$ ipython --no-banner

In [1]: import numpy as np

In [2]: np.set_printoptions(precision=2, suppress=True, linewidth=120)

In [3]: feats = np.array([[-1, 0, 0], [0, 2, -1], [0, -2, 1]])

In [4]: feats
Out[4]: 
array([[-1,  0,  0],
       [ 0,  2, -1],
       [ 0, -2,  1]])

In [5]: x = np.array([3, 2, 4])

In [6]: a = np.maximum(feats @ x, 0)

In [7]: np.maximum(feats @ (3 * x), 0)
Out[7]: array([0, 0, 0])

In [8]: W0 = np.load("x.npy")

In [9]: W0
Out[9]: 
array([[-6, -4, -6],
       [ 3,  2,  3],
       [-6, -4, -6],
       [ 3,  2,  3]])

In [10]: np.linalg.matrix_power(feats, 4)
Out[10]: 
array([[  1,   0,   0],
       [  0,  54, -27],
       [  0, -54,  27]])

In [11]: round(np.abs(np.linalg.eigvals(feats)).max(), 2)
Out[11]: np.float64(3.0)

In [12]: np.trace(feats)
Out[12]: np.int64(2)

In [13]: np.allclose(feats @ feats.T, feats.T @ feats)
Out[13]: False

In [14]: np.linalg.determinant(feats)
---------------------------------------------------------------------------
AttributeError                            Traceback (most recent call last)
Cell In[14], line 1
----> 1 np.linalg.determinant(feats)

AttributeError: module 'numpy.linalg' has no attribute 'determinant'

In [15]: np.sort(np.abs(np.linalg.eigvals(feats)))
Out[15]: array([0., 1., 3.])

In [16]: feats.inv()
---------------------------------------------------------------------------
AttributeError                            Traceback (most recent call last)
Cell In[16], line 1
----> 1 feats.inv()

AttributeError: 'numpy.ndarray' object has no attribute 'inv'

In [17]: np.allclose(feats, feats.T)
Out[17]: False

In [18]: np.allclose(W0[:-1].T @ np.linalg.lstsq(W0[:-1].T, W0[-1])[0], W0[-1])
Out[18]: True

In [19]: np.linalg.lstsq(W0[:-1].T, W0[-1])[2]
Out[19]: np.int32(1)

In [20]: W0 @ np.linalg.pinv(W0) @ W0
Out[20]: 
array([[-6., -4., -6.],
       [ 3.,  2.,  3.],
       [-6., -4., -6.],
       [ 3.,  2.,  3.]])

In [21]: np.abs(np.diag(np.linalg.qr(W0)[1])) > 1e-9
Out[21]: array([ True, False, False])

In [22]: W = np.array([[2, 0], [2, 0], [2, 1]])

In [23]: coef = np.array([2, 2])

In [24]: H = np.maximum(W0 @ W + coef, 0)

In [25]: (H > 0).astype(int)
Out[25]: 
array([[0, 0],
       [1, 1],
       [0, 0],
       [1, 1]])

In [26]: C = np.array([[1, -2, -5], [3, 0, 5]])

In [27]: H @ C
Out[27]: 
array([[  0,   0,   0],
       [ 33, -36, -65],
       [  0,   0,   0],
       [ 33, -36, -65]])
